$ python -q
>>> import numpy as np
>>> import numpy.linalg as la
>>> np.set_printoptions(precision=2, suppress=True, linewidth=100, sign=" ")
>>> feats = np.array([[-4, -5, -1, 4, 1, -4],
...     [-4, -5, -1, 4, 1, -4],
...     [-8, -10, -2, 8, 2, -8]])
>>> round(la.norm(feats, 2) / la.norm(feats), 2)
np.float64(1.0)
>>> la.matrix_rank(feats, rtol=0.1)
np.int64(1)
>>> rk = la.matrix_rank(feats)
>>> rk
np.int64(1)
>>> ns = la.svd(feats)[2][rk:].T
>>> ns.shape
(6, 5)
>>> [int(la.matrix_rank(feats[:i])) for i in range(1, len(feats) + 1)]
[1, 1, 1]
>>> print(np.round(feats @ ns, 2) + 0)
[[ 0.  0.  0.  0.  0.]
 [ 0.  0.  0.  0.  0.]
 [ 0.  0.  0.  0.  0.]]
>>> [int(la.matrix_rank(np.delete(feats, i, axis=0))) for i in range(3)]
[1, 1, 1]
>>> K = np.array([[0, 0], [0, -2]])
>>> K @ la.pinv(K) @ K
array([[ 0.,  0.],
       [ 0., -2.]])
>>> np.unique(K.round(6), axis=0).shape
(2, 2)
>>> np.allclose(K[:-1].T @ la.lstsq(K[:-1].T, K[-1])[0], K[-1])
False
>>> print(np.flatnonzero(la.matrix_power((K != 0) + (K.T != 0) + np.eye(2), 2)[0]))
[ 0]
>>> K.mean(axis=0)
array([ 0., -1.])
>>> np.unravel_index(np.abs(K).argmax(), K.shape)
(np.int64(1), np.int64(1))
>>> round(float(la.norm(K)), 2)
2.0
>>> np.count_nonzero(K)
np.int64(1)
>>> K.sum(axis=1)
array([ 0, -2])
>>> np.abs(K).max()
np.int64(2)
>>> K.shape
(2, 2)
>>> K - K[0]
array([[ 0,  0],
       [ 0, -2]])
>>> E = np.load("case3.npy")
>>> E
array([[ 3.,  0.],
       [ 0.,  3.]])
>>> print(np.round(np.abs(la.eigvals(E)).max(), 2))
3.0
>>> (E + E.T) / 2
array([[ 3.,  0.],
       [ 0.,  3.]])
>>> np.sort(np.abs(la.eigvals(E)))
array([ 3.,  3.])
>>> mat = np.load("data.npy")
>>> print(mat)
[[ 0.01 -0.56 -0.52 -0.25]
 [-0.02 -1.13 -1.14 -0.57]
 [ 0.    1.23  1.24  0.64]
 [ 0.01 -2.22 -2.2  -1.1 ]
 [-0.05 -1.52 -1.4  -0.69]
 [ 0.    1.4   1.42  0.7 ]
 [-0.03 -0.23 -0.24 -0.1 ]
 [ 0.01  1.5   1.53  0.79]
 [ 0.02  3.44  3.44  1.74]
 [ 0.    1.04  1.03  0.47]
 [ 0.02  1.68  1.69  0.82]
 [-0.03 -0.85 -0.81 -0.4 ]
 [ 0.    0.12  0.19  0.08]
 [ 0.    0.46  0.46  0.28]
 [ 0.07  0.54  0.54  0.28]
 [-0.01  3.03  2.98  1.48]
 [ 0.    1.27  1.29  0.64]
 [-0.04  3.14  3.09  1.54]
 [ 0.03  1.19  1.12  0.58]
 [ 0.04  1.68  1.68  0.83]
 [ 0.    1.04  1.03  0.54]
 [ 0.   -1.77 -1.75 -0.88]]
>>> hat = mat @ la.solve(mat.T @ mat, mat.T)
>>> np.round(la.eigvalsh(hat), 2) + 0
array([ 0.,  0.,  0.,  0.,  0.,  0.,  0.,  0.,  0.,  0.,  0.,  0.,  0.,  0.,  0.,  0.,  0.,  0.,
        1.,  1.,  1.,  1.])
>>> np.allclose(hat @ hat, hat)
True
>>> Xs = mat - mat.mean(axis=0)
>>> vecs = la.svd(Xs)[2][:1]
>>> other = Xs - Xs @ vecs.T @ vecs
>>> np.round(np.diag(vecs.T @ vecs), 2) + 0
array([ 0.  ,  0.45,  0.44,  0.11])
>>> round(la.norm(other) / la.norm(Xs), 2)
np.float64(0.02)
>>> la.norm(other, axis=1).round(6).argmax()
np.int64(4)
>>> lab = mat[:, 0] > np.median(mat[:, 0])
>>> f = mat[lab].mean(axis=0) - mat[~lab].mean(axis=0)
>>> f
array([ 0.04,  0.39,  0.38,  0.19])
>>> ((mat - mat.mean(axis=0)) @ f > 0).astype(int)
array([ 0,  0,  1,  0,  0,  1,  0,  1,  1,  1,  1,  0,  0,  0,  0,  1,  1,  1,  1,  1,  1,  0])
>>> m1 = np.load("a.npy")
>>> m1
array([[ 0,  1,  0,  1,  0,  0],
       [ 1,  0,  0,  1,  0,  0],
       [ 0,  0,  0,  0,  1,  1],
       [ 1,  1,  0,  0,  0,  0],
       [ 0,  0,  1,  0,  0,  1],
       [ 0,  0,  1,  0,  1,  0]])
>>> # splits into 2 blocks
>>> O, vecs = la.qr(E[:, :1])[0], la.qr(E[:, 1:])[0]
>>> sv = la.svd(O.T @ vecs, compute_uv=False)
>>> round(float(la.norm(O @ O.T - vecs @ vecs.T, 2)), 2)
1.0
>>> (sv > 0.9).sum()
np.int64(0)
>>> sv
array([ 0.])
>>> np.degrees(np.arccos(sv.clip(0, 1)))
array([ 90.])
>>> rng = np.random.default_rng(12)
>>> lab = rng.permutation(6)
>>> lab
array([ 1,  3,  2,  5,  4,  0])
>>> other = m1[lab][:, lab]
>>> np.diag(other)
array([ 0,  0,  0,  0,  0,  0])
>>> np.sort(np.abs(la.eigvals(other)))
array([ 1.,  1.,  1.,  1.,  2.,  2.])
>>> ev, vecs = la.eigh(m1)
>>> vec = np.array([0, 1, -2, 0, -2, 2])
>>> la.eigvalsh(m1[1:, 1:])
array([-1., -1., -1.,  1.,  2.])
>>> np.abs(m1).sum(axis=1).max(), round(np.abs(ev).max(), 2)
(np.int64(2), np.float64(2.0))
>>> print(vecs * np.abs(ev) @ vecs.T)
[[ 1.33  0.33  0.    0.33  0.    0.  ]
 [ 0.33  1.33  0.    0.33  0.    0.  ]
 [ 0.    0.    1.33  0.    0.33  0.33]
 [ 0.33  0.33  0.    1.33  0.    0.  ]
 [ 0.    0.    0.33  0.    1.33  0.33]
 [ 0.    0.    0.33  0.    0.33  1.33]]
>>> vecs * np.maximum(ev, 0) @ vecs.T
array([[ 0.67,  0.67,  0.  ,  0.67,  0.  ,  0.  ],
       [ 0.67,  0.67,  0.  ,  0.67,  0.  ,  0.  ],
       [ 0.  ,  0.  ,  0.67,  0.  ,  0.67,  0.67],
       [ 0.67,  0.67,  0.  ,  0.67,  0.  ,  0.  ],
       [ 0.  ,  0.  ,  0.67,  0.  ,  0.67,  0.67],
       [ 0.  ,  0.  ,  0.67,  0.  ,  0.67,  0.67]])
>>> np.round(vec @ m1 @ vec / (vec @ vec), 2), round(ev[0], 2), round(ev[-1], 2)
(np.float64(-0.62), np.float64(-1.0), np.float64(2.0))
>>> X = np.diag(np.array([-1, -1, 0, -1, 2, 2])) + 2 * np.eye(6, k=1) + 2 * np.eye(6, k=-1)
>>> print(X)
[[-1.  2.  0.  0.  0.  0.]
 [ 2. -1.  2.  0.  0.  0.]
 [ 0.  2.  0.  2.  0.  0.]
 [ 0.  0.  2. -1.  2.  0.]
 [ 0.  0.  0.  2.  2.  2.]
 [ 0.  0.  0.  0.  2.  2.]]
>>> # equal to its transpose
>>> [round(float(la.det(X[:i, :i])), 2) + 0 for i in range(1, 7)]
[-1.0, -3.0, 4.0, 8.0, 0.0, -32.0]
>>> lab = rng.permutation(6)
>>> other = X[:, lab] * rng.choice([-1, 1], 6)
>>> other
array([[-0., -2.,  0., -1.,  0., -0.],
       [-2.,  1.,  0.,  2.,  0., -0.],
       [-0., -2.,  0.,  0.,  2., -0.],
       [-2., -0.,  0.,  0., -1., -2.],
       [-0., -0.,  2.,  0.,  2., -2.],
       [-0., -0.,  2.,  0.,  0., -2.]])
>>> Uu, _, Vh = la.svd(X.T @ other)
>>> lab
array([ 2,  1,  5,  0,  3,  4])
>>> print(np.round(la.lstsq(X, other)[0], 2) + 0)
[[ 0.  0.  0.  1.  0.  0.]
 [ 0. -1.  0.  0.  0.  0.]
 [-1.  0.  0.  0.  0.  0.]
 [ 0.  0.  0.  0.  1.  0.]
 [ 0.  0.  0.  0.  0. -1.]
 [ 0.  0.  1.  0.  0.  0.]]
>>> vec = np.array([0, -1, -3, 3, -2, -1])
>>> X @ vec
array([ -2.,  -5.,   4., -13.,   0.,  -6.])
>>> np.sign((X @ vec).round(6))
array([-1., -1.,  1., -1.,  0., -1.])
>>> (X * vec).sum(axis=1)
array([ -2.,  -5.,   4., -13.,   0.,  -6.])
>>> print(X * vec)
[[-0. -2. -0.  0. -0. -0.]
 [ 0.  1. -6.  0. -0. -0.]
 [ 0. -2. -0.  6. -0. -0.]
 [ 0. -0. -6. -3. -4. -0.]
 [ 0. -0. -0.  6. -4. -2.]
 [ 0. -0. -0.  0. -4. -2.]]
>>> lab = rng.permutation(6)
>>> lab
array([ 1,  3,  4,  2,  5,  0])
>>> other = X[lab][:, lab]
>>> np.allclose(other, X)
False
>>> np.trace(other)
np.float64(1.0)
>>> arr = np.loadtxt("run14.csv", delimiter=",")
>>> print(arr)
[[ 17.58 -19.97 -52.05  40.59]
 [ 19.82 -20.99 -50.49  38.99]
 [ 21.99 -20.   -49.73  39.88]
 [ 19.62 -18.11 -50.44  39.89]
 [ 18.9  -20.01 -51.11  39.32]
 [ 21.23 -20.52 -47.71  41.79]
 [ 17.84 -19.26 -49.4   40.74]
 [ 19.11 -19.56 -49.56  41.  ]
 [ 21.84 -19.71 -50.18  40.56]
 [ 20.25 -20.17 -51.11  40.22]
 [ 21.06 -17.56 -52.    39.69]
 [ 20.08 -20.23 -49.25  40.46]
 [ 19.92 -20.68 -48.56  43.2 ]
 [ 19.78 -17.83 -50.44  39.83]]
>>> Xs = (arr - arr.mean(axis=0)) / arr.std(axis=0)
>>> Xs.std(axis=0)
array([ 1.,  1.,  1.,  1.])
>>> print(np.argwhere(np.abs(Xs) > 2))
[[  5   2]
 [ 12   3]]
>>> beta = la.lstsq(np.delete(Xs, 3, axis=1), Xs[:, 3])[0]
>>> round(float(1 - np.var(Xs[:, 3] - np.delete(Xs, 3, axis=1) @ beta)), 2)
0.47
>>> beta
array([-0.17, -0.04,  0.69])
>>> F = np.loadtxt("mat.csv", delimiter=",")
>>> print(F)
[[ 0.  0.  0.  1.  0.]
 [ 0.  1.  0.  0.  0.]
 [ 1.  0.  0.  0.  0.]
 [ 0.  0.  1.  0.  0.]
 [ 0.  0.  0.  0.  1.]]
>>> # keeps lengths
>>> vec = np.array([-3, -1, -2, 9, 9])
>>> np.round(la.norm(vec), 2), round(float(la.norm(F @ vec)), 2)
(np.float64(13.27), 13.27)
>>> F.T @ (F @ vec)
array([-3., -1., -2.,  9.,  9.])
>>> np.abs(la.eigvals(F))
array([ 1.,  1.,  1.,  1.,  1.])
>>> round(la.det(F), 2)
np.float64(1.0)
